>>> import numpy as np
>>> import numpy.linalg as la
>>> np.set_printoptions(precision=1, suppress=True, linewidth=160)
>>> def rd(a):
...     return np.round(a, 1) + 0
... 
>>> M2 = np.array([[4, 4], [5, 0], [2, 1]])
>>> M = np.tile(M2, (2, 3))
>>> M
array([[4, 4, 4, 4, 4, 4],
       [5, 0, 5, 0, 5, 0],
       [2, 1, 2, 1, 2, 1],
       [4, 4, 4, 4, 4, 4],
       [5, 0, 5, 0, 5, 0],
       [2, 1, 2, 1, 2, 1]])
>>> # columns 0 and 2 are equal
>>> rd(la.norm(M) ** 2 / la.norm(M, 2) ** 2)
np.float64(1.2)
>>> rd(la.norm(M, axis=0))
array([9.5, 5.8, 9.5, 5.8, 9.5, 5.8])
>>> rd(la.norm(M[2] - M[0]))
np.float64(6.2)
>>> la.norm(M, axis=1).argmax()
np.int64(0)
>>> M[2] @ M[0]
np.int64(36)
>>> rd(la.norm(M, 2))
np.float64(18.0)
>>> [round(float(x), 1) for x in la.svd(M, compute_uv=False)[:3]]
[18.0, 7.0, 0.0]
>>> np.argsort(-la.norm(M, axis=0).round(6), kind="stable")[:3]
array([0, 2, 4])
>>> data = np.load("m.npy")
>>> data
array([[ 1, -2,  2, -1,  2, -2,  2,  0],
       [ 4, -8,  8, -4,  8, -8,  8,  0],
       [ 4, -8,  8, -4,  8, -8,  8,  0],
       [ 2, -4,  4, -2,  4, -4,  4,  0],
       [ 4, -8,  8, -4,  8, -8,  8,  0],
       [ 3, -6,  6, -3,  6, -6,  6,  0],
       [ 0,  0,  0,  0,  0,  0,  0,  0],
       [ 4, -8,  8, -4,  8, -8,  8,  0],
       [ 2, -4,  4, -2,  4, -4,  4,  0]])
>>> la.matrix_rank(data, rtol=0.1)
np.int64(1)
>>> rd(la.norm(data, 2) / la.norm(data))
np.float64(1.0)
>>> np.argsort(-la.norm(data, axis=0).round(6), kind="stable")[:3]
array([1, 2, 4])
>>> la.cond(data) > 100
np.True_
>>> [round(float(x), 1) for x in la.svd(data, compute_uv=False)[:3]]
[42.5, 0.0, 0.0]
>>> ang = np.radians(135)
>>> Rm = np.eye(8)
>>> Rm[5, 5] = Rm[1, 1] = np.cos(ang)
>>> Rm[5, 1], Rm[1, 5] = -np.sin(ang), np.sin(ang)
>>> rd(Rm)
array([[ 1. ,  0. ,  0. ,  0. ,  0. ,  0. ,  0. ,  0. ],
       [ 0. , -0.7,  0. ,  0. ,  0. ,  0.7,  0. ,  0. ],
       [ 0. ,  0. ,  1. ,  0. ,  0. ,  0. ,  0. ,  0. ],
       [ 0. ,  0. ,  0. ,  1. ,  0. ,  0. ,  0. ,  0. ],
       [ 0. ,  0. ,  0. ,  0. ,  1. ,  0. ,  0. ,  0. ],
       [ 0. , -0.7,  0. ,  0. ,  0. , -0.7,  0. ,  0. ],
       [ 0. ,  0. ,  0. ,  0. ,  0. ,  0. ,  1. ,  0. ],
       [ 0. ,  0. ,  0. ,  0. ,  0. ,  0. ,  0. ,  1. ]])
>>> M2 = data @ Rm.T
>>> np.allclose(la.norm(data, axis=1), la.norm(M2, axis=1))
True
>>> np.allclose(data @ data.T, M2 @ M2.T)
True
>>> rd(la.svd(data, compute_uv=False)), rd(la.svd(M2, compute_uv=False))
(array([42.5,  0. ,  0. ,  0. ,  0. ,  0. ,  0. ,  0. ]), array([42.5,  0. ,  0. ,  0. ,  0. ,  0. ,  0. ,  0. ]))
>>> rd(la.det(Rm)), rd(np.trace(Rm))
(np.float64(1.0), np.float64(4.6))
>>> A = np.load("w.npy")
>>> A
array([[-6,  4,  1,  0,  0],
       [ 4,  2, -2,  4,  4],
       [ 1, -2,  0,  1,  1],
       [ 0,  4,  1,  0,  2],
       [ 0,  4,  1,  2,  2]])
>>> Q, vecs = la.qr(A[:, :4])[0], la.qr(A[:, 4:])[0]
>>> sig = la.svd(Q.T @ vecs, compute_uv=False)
>>> rd(la.norm(Q @ Q.T - vecs @ vecs.T, 2))
np.float64(1.0)
>>> rd(np.degrees(np.arccos(sig.clip(0, 1))))
array([13.5])
>>> [round(float(la.det(A[:i, :i])), 2) + 0 for i in range(1, 6)]
[-6.0, -28.0, 6.0, 108.0, -240.0]
>>> rk = la.matrix_rank(data)
>>> rk
np.int64(1)
>>> ns = la.svd(data)[2][rk:].T
>>> ns.shape
(8, 7)
